$ ipython --no-banner

In [1]: import numpy as np

In [2]: import numpy.linalg as la

In [3]: np.set_printoptions(precision=2, suppress=True, linewidth=200, floatmode="fixed")

In [4]: def tidy(a):
   ...:     return np.round(a, 2) + 0
   ...: 

In [5]: arr = np.load("case4.npy")

In [6]: arr
Out[6]: 
array([[ 0, -1,  0, -1,  0, -1],
       [-1, -2, -1, -2, -1, -2],
       [ 2,  2,  2,  2,  2,  2],
       [ 0, -1,  0, -1,  0, -1],
       [-1, -2, -1, -2, -1, -2],
       [ 2,  2,  2,  2,  2,  2]])

In [7]: x0 = np.array([2, 1, 0, 3, 0, -3])

In [8]: arr @ (2 * x0)
Out[8]: array([-2, -8, 12, -2, -8, 12])

In [9]: arr * x0
Out[9]: 
array([[ 0, -1,  0, -3,  0,  3],
       [-2, -2,  0, -6,  0,  6],
       [ 4,  2,  0,  6,  0, -6],
       [ 0, -1,  0, -3,  0,  3],
       [-2, -2,  0, -6,  0,  6],
       [ 4,  2,  0,  6,  0, -6]])

In [10]: arr @ np.eye(6)[1]
Out[10]: array([-1.00, -2.00,  2.00, -1.00, -2.00,  2.00])

In [11]: arr @ np.ones(6)
Out[11]: array([-3.00, -9.00, 12.00, -3.00, -9.00, 12.00])

In [12]: u, g = arr[3], arr[0]

In [13]: u @ g
Out[13]: np.int64(3)

In [14]: pr = (u @ g) / (u @ u) * u

In [15]: g - pr
Out[15]: array([0.00, 0.00, 0.00, 0.00, 0.00, 0.00])

In [16]: tidy(la.norm(u + g) ** 2 + la.norm(u - g) ** 2)
Out[16]: np.float64(12.0)

In [17]: la.matrix_rank(np.outer(u, g))
Out[17]: np.int64(1)

In [18]: left, s, Vh = la.svd(arr)

In [19]: tidy(s)
Out[19]: array([8.94, 2.01, 0.00, 0.00, 0.00, 0.00])

In [20]: np.argmax(s[:-1] / (s[1:] + 1e-6)) + 1
Out[20]: np.int64(2)

In [21]: B = left[:, :2] @ np.diag(s[:2]) @ Vh[:2]

In [22]: la.matrix_rank(arr, rtol=0.05)
Out[22]: np.int64(2)

In [23]: la.matrix_rank(B)
Out[23]: np.int64(2)

In [24]: tidy(B)
Out[24]: 
array([[ 0.00, -1.00,  0.00, -1.00,  0.00, -1.00],
       [-1.00, -2.00, -1.00, -2.00, -1.00, -2.00],
       [ 2.00,  2.00,  2.00,  2.00,  2.00,  2.00],
       [ 0.00, -1.00,  0.00, -1.00,  0.00, -1.00],
       [-1.00, -2.00, -1.00, -2.00, -1.00, -2.00],
       [ 2.00,  2.00,  2.00,  2.00,  2.00,  2.00]])

In [25]: F = np.loadtxt("out1.csv", delimiter=",")

In [26]: F
Out[26]: 
array([[ -2.12,  -3.56,  -2.81],
       [  5.70,   9.54,   9.04],
       [  2.15,   3.93,   3.30],
       [  2.72,   4.38,   3.65],
       [  6.62,  10.91,   9.12],
       [ -4.16,  -8.10,  -7.11],
       [  0.80,   2.18,   2.35],
       [  0.68,   1.47,   0.90],
       [-12.06, -19.32, -16.48],
       [ -1.92,  -3.09,  -2.99],
       [ -8.82, -14.10, -11.44],
       [ -3.20,  -5.66,  -5.21],
       [ -7.42, -12.26, -10.28],
       [ -0.16,  -0.75,  -0.64],
       [ -2.10,  -3.45,  -3.14],
       [ -0.63,  -2.29,  -1.67],
       [ -2.21,  -4.57,  -3.81],
       [ -3.76,  -5.67,  -4.81],
       [ -0.68,  -1.65,  -1.50],
       [-10.74, -16.74, -14.88],
       [  8.47,  13.96,  12.18],
       [ -0.09,  -0.63,  -0.22],
       [ -6.71,  -9.47,  -8.57],
       [-11.42, -18.89, -16.10],
       [ -2.39,  -3.16,  -2.66]])

In [27]: left, s, Vh = la.svd(F)

In [28]: np.argmax(s[:-1] / (s[1:] + 1e-6)) + 1
Out[28]: np.int64(1)

In [29]: B = left[:, :1] @ np.diag(s[:1]) @ Vh[:1]

In [30]: la.matrix_rank(F, rtol=0.05)
Out[30]: np.int64(1)

In [31]: la.matrix_rank(B)
Out[31]: np.int64(1)

In [32]: d = la.norm(F[:, None] - F[None], axis=-1)

In [33]: d.shape
Out[33]: (25, 25)

In [34]: (d + 1e9 * np.eye(25)).round(6).argmin(axis=1)
Out[34]: array([14,  4,  3,  2,  1, 11,  7,  6, 23, 14, 12, 17, 10, 21,  0, 18, 14, 11, 15, 23,  4, 13,  5,  8,  0])

In [35]: np.unravel_index(d.round(6).argmax(), d.shape)
Out[35]: (np.int64(8), np.int64(20))

In [36]: d[24].round(6).argsort(kind="stable")[:4]
Out[36]: array([24,  0,  9, 14])

In [37]: O, vecs = la.qr(F[:, :2])[0], la.qr(F[:, 2:])[0]

In [38]: s = la.svd(O.T @ vecs, compute_uv=False)

In [39]: tidy(s)
Out[39]: array([1.00])

In [40]: tidy(np.degrees(np.arccos(s.clip(0, 1))))
Out[40]: array([2.38])

In [41]: B = np.c_[F[:, :2] @ np.array([[1, -2], [1, -1]]), np.array([0, -2, 2, -2, -2, 2, 1, 1, 0, 2, 0, 2, 2, 2, -2, -2, -2, 0, -2, -2, -1, -2, 1, 0, 0])]

In [42]: tidy(B)
Out[42]: 
array([[ -5.68,   7.80,   0.00],
       [ 15.24, -20.94,  -2.00],
       [  6.08,  -8.23,   2.00],
       [  7.10,  -9.82,  -2.00],
       [ 17.53, -24.15,  -2.00],
       [-12.26,  16.42,   2.00],
       [  2.98,  -3.78,   1.00],
       [  2.15,  -2.83,   1.00],
       [-31.38,  43.44,   0.00],
       [ -5.01,   6.93,   2.00],
       [-22.92,  31.74,   0.00],
       [ -8.86,  12.06,   2.00],
       [-19.68,  27.10,   2.00],
       [ -0.91,   1.07,   2.00],
       [ -5.55,   7.65,  -2.00],
       [ -2.92,   3.55,  -2.00],
       [ -6.78,   8.99,  -2.00],
       [ -9.43,  13.19,   0.00],
       [ -2.33,   3.01,  -2.00],
       [-27.48,  38.22,  -2.00],
       [ 22.43, -30.90,  -1.00],
       [ -0.72,   0.81,  -2.00],
       [-16.18,  22.89,   1.00],
       [-30.31,  41.73,   0.00],
       [ -5.55,   7.94,   0.00]])

In [43]: tidy(la.norm(B - F @ la.lstsq(F, B)[0], axis=0))
Out[43]: array([0.00, 0.00, 7.69])

In [44]: la.matrix_rank(B)
Out[44]: np.int64(3)

In [45]: la.matrix_rank(np.c_[F, B])
Out[45]: np.int64(4)

In [46]: J = np.load("w.npy")

In [47]: J
Out[47]: 
array([[ 6.00,  2.00,  6.00,  0.00],
       [ 2.00,  3.00,  3.00,  0.00],
       [ 6.00,  3.00, 11.00,  0.00],
       [ 0.00,  0.00,  0.00,  2.00]])

In [48]: L = la.cholesky(J)

In [49]: la.eigvalsh(J).min() > 0
Out[49]: np.True_

In [50]: tidy(np.diag(L) ** 2)
Out[50]: array([6.00, 2.33, 4.57, 2.00])

In [51]: tidy(np.prod(np.diag(L)) ** 2), tidy(la.det(J))
Out[51]: (np.float64(128.0), np.float64(128.0))

In [52]: tidy(L @ L.T)
Out[52]: 
array([[ 6.00,  2.00,  6.00,  0.00],
       [ 2.00,  3.00,  3.00,  0.00],
       [ 6.00,  3.00, 11.00,  0.00],
       [ 0.00,  0.00,  0.00,  2.00]])

In [53]: tidy(L)
Out[53]: 
array([[2.45, 0.00, 0.00, 0.00],
       [0.82, 1.53, 0.00, 0.00],
       [2.45, 0.65, 2.14, 0.00],
       [0.00, 0.00, 0.00, 1.41]])

In [54]: evals, vecs = la.eigh(J)

In [55]: x0 = np.array([6, -4, 9, 4])

In [56]: tidy(vecs * np.abs(evals) @ vecs.T)
Out[56]: 
array([[ 6.00,  2.00,  6.00,  0.00],
       [ 2.00,  3.00,  3.00,  0.00],
       [ 6.00,  3.00, 11.00,  0.00],
       [ 0.00,  0.00,  0.00,  2.00]])

In [57]: tidy(vecs * np.maximum(evals, 0) @ vecs.T)
Out[57]: 
array([[ 6.00,  2.00,  6.00,  0.00],
       [ 2.00,  3.00,  3.00,  0.00],
       [ 6.00,  3.00, 11.00,  0.00],
       [ 0.00,  0.00,  0.00,  2.00]])

In [58]: (np.sign(vecs[:, -1].round(6)) == np.sign(vecs[0, -1].round(6))).astype(int)
Out[58]: array([1, 1, 1, 0])

In [59]: tidy(vecs * np.sqrt(evals) @ vecs.T)
Out[59]: 
array([[2.15, 0.37, 1.11, 0.00],
       [0.37, 1.60, 0.55, 0.00],
       [1.11, 0.55, 3.08, 0.00],
       [0.00, 0.00, 0.00, 1.41]])

In [60]: x0 @ J @ x0
Out[60]: np.float64(1523.0)
